$ ipython --no-banner

In [1]: import numpy as np

In [2]: from numpy import linalg as LA

In [3]: np.set_printoptions(suppress=True, linewidth=100)

In [4]: rnd = lambda a: np.round(a, 1) + 0

In [5]: K = np.load("test7.npy")

In [6]: K
Out[6]: 
array([[ 5,  5,  5,  5,  5],
       [ 5, 10, 10, 10, 10],
       [ 5, 10, 15, 15, 15],
       [ 5, 10, 15, 20, 20],
       [ 5, 10, 15, 20, 25]])

In [7]: P = np.triu(np.array([[2, -2, -2, -1, -1],
   ...:     [-2, 2, -3, -3, -2],
   ...:     [2, -3, 2, 0, 2],
   ...:     [-2, 3, 1, 0, -2],
   ...:     [3, 1, 0, -1, -3]]), 1) + np.eye(5)

In [8]: A2 = P @ K @ LA.inv(P)

In [9]: A2
Out[9]: 
array([[ -25., -105., -440., -425., -295.],
       [ -35., -140., -600., -590., -440.],
       [  15.,   60.,  255.,  250.,  190.],
       [  -5.,  -20.,  -85.,  -85.,  -75.],
       [   5.,   20.,   85.,   85.,   70.]])

In [10]: print(rnd(np.poly(A2)))
[    1.   -75.   875. -3500.  5625. -3125.]

In [11]: LA.matrix_rank(A2)
Out[11]: np.int64(5)

In [12]: u = np.array([3, -2, -3, -3, 3])

In [13]: A2 = K + np.outer(u, np.eye(5)[3])

In [14]: rnd(LA.det(A2) / LA.det(K)), rnd(1 + LA.solve(K, u)[3])
Out[14]: (np.float64(-0.2), np.float64(-0.2))

In [15]: LA.matrix_rank(LA.inv(A2) - LA.inv(K), tol=1e-8)
Out[15]: np.int64(1)

In [16]: rng = np.random.default_rng(59363)

In [17]: lab = rng.permutation(5)

In [18]: print(lab)
[2 0 3 1 4]

In [19]: A2 = K[lab][:, lab]

In [20]: np.allclose(A2, K)
Out[20]: False

In [21]: print(np.diag(A2))
[15  5 20 10 25]

In [22]: rnd(LA.det(A2)), rnd(LA.det(K[lab]))
Out[22]: (np.float64(3125.0), np.float64(-3125.0))

In [23]: Lm = LA.cholesky(K)

In [24]: rnd(np.prod(np.diag(Lm)) ** 2), rnd(LA.det(K))
Out[24]: (np.float64(3125.0), np.float64(3125.0))

In [25]: rnd(Lm @ Lm.T)
Out[25]: 
array([[ 5.,  5.,  5.,  5.,  5.],
       [ 5., 10., 10., 10., 10.],
       [ 5., 10., 15., 15., 15.],
       [ 5., 10., 15., 20., 20.],
       [ 5., 10., 15., 20., 25.]])

In [26]: vec = np.ones(5)

In [27]: for _ in range(3):
    ...:     vec = K @ vec
    ...:     vec /= LA.norm(vec)
    ...:     print(round(vec @ K @ vec, 1))
    ...: 
61.6
61.7
61.7

In [28]: rnd(LA.eigvalsh(K)[-1])
Out[28]: np.float64(61.7)

In [29]: W0 = np.loadtxt("w.csv", delimiter=",")

In [30]: W0
Out[30]: 
array([[-1. ,  1. , -0.3],
       [ 0.4,  1.1,  0.5],
       [-0.1, -0.2, -0.1],
       [-3.4,  1.2, -2.4],
       [-1.4, -0.1, -0.7],
       [ 0.2,  3.4,  0.5],
       [-2.1,  3.5, -0.1],
       [-1.8, -0.5, -1.6],
       [ 0.3,  2.1,  0.5],
       [-0.9,  3.7,  0.8],
       [-3. ,  0.9, -2.3]])

In [31]: A2 = np.c_[W0[:, :2] @ np.array([[-1, -2], [-1, -3]]), np.array([3, 4, 2, 3, 1, 3, 5, 3, 1, 1, 1])]

In [32]: print(rnd(A2))
[[  0.   -1.    3. ]
 [ -1.5  -4.1   4. ]
 [  0.3   0.8   2. ]
 [  2.2   3.2   3. ]
 [  1.5   3.1   1. ]
 [ -3.6 -10.6   3. ]
 [ -1.4  -6.3   5. ]
 [  2.3   5.1   3. ]
 [ -2.4  -6.9   1. ]
 [ -2.8  -9.3   1. ]
 [  2.1   3.3   1. ]]

In [33]: LA.matrix_rank(np.c_[W0, A2])
Out[33]: np.int64(4)

In [34]: rnd(LA.lstsq(W0, A2[:, 0])[0])
Out[34]: array([-1., -1.,  0.])

In [35]: vec = np.array([-3, -1, 1])

In [36]: rhs = A2 @ vec

In [37]: rnd(LA.solve(A2.T @ A2, A2.T @ rhs))
Out[37]: array([-3., -1.,  1.])

In [38]: rhs = rhs + 0.1 * rng.normal(size=11)

In [39]: print(rnd(rhs))
[ 4.1 12.5  0.3 -6.7 -6.4 24.3 15.5 -9.  15.1 18.7 -8.5]

In [40]: b, *_ = LA.lstsq(A2, rhs)

In [41]: rnd(b)
Out[41]: array([-2.9, -1. ,  1. ])

In [42]: b.round()
Out[42]: array([-3., -1.,  1.])

In [43]: rnd(LA.norm(rhs - A2 @ b))
Out[43]: np.float64(0.2)

In [44]: rnd(A2.T @ (rhs - A2 @ b))
Out[44]: array([0., 0., 0.])

In [45]: Ac = (W0 - W0.mean(axis=0)) / W0.std(axis=0)

In [46]: print(Ac.std(axis=0))
[1. 1. 1.]

In [47]: b = LA.lstsq(np.delete(Ac, 1, axis=1), Ac[:, 1])[0]

In [48]: np.abs(b).argmax()
Out[48]: np.int64(1)

In [49]: A = np.load("run3.npy")

In [50]: A
Out[50]: 
array([[ 3, -8,  1],
       [ 6,  5, -7],
       [-6, -7, -3],
       [ 0,  5, -5]])

In [51]: vec = np.array([-2, 1, -2])

In [52]: rhs = A @ vec

In [53]: print(rnd(LA.pinv(A) @ A))
[[1. 0. 0.]
 [0. 1. 0.]
 [0. 0. 1.]]

In [54]: rhs = rhs + 0.1 * rng.normal(size=4)

In [55]: rnd(rhs)
Out[55]: array([-15.9,   7.3,  11.1,  14.9])

In [56]: b, *_ = LA.lstsq(A, rhs)

In [57]: print(rnd(A.T @ (rhs - A @ b)))
[0. 0. 0.]

In [58]: rnd(b)
Out[58]: array([-2.,  1., -2.])

In [59]: print(b.round())
[-2.  1. -2.]
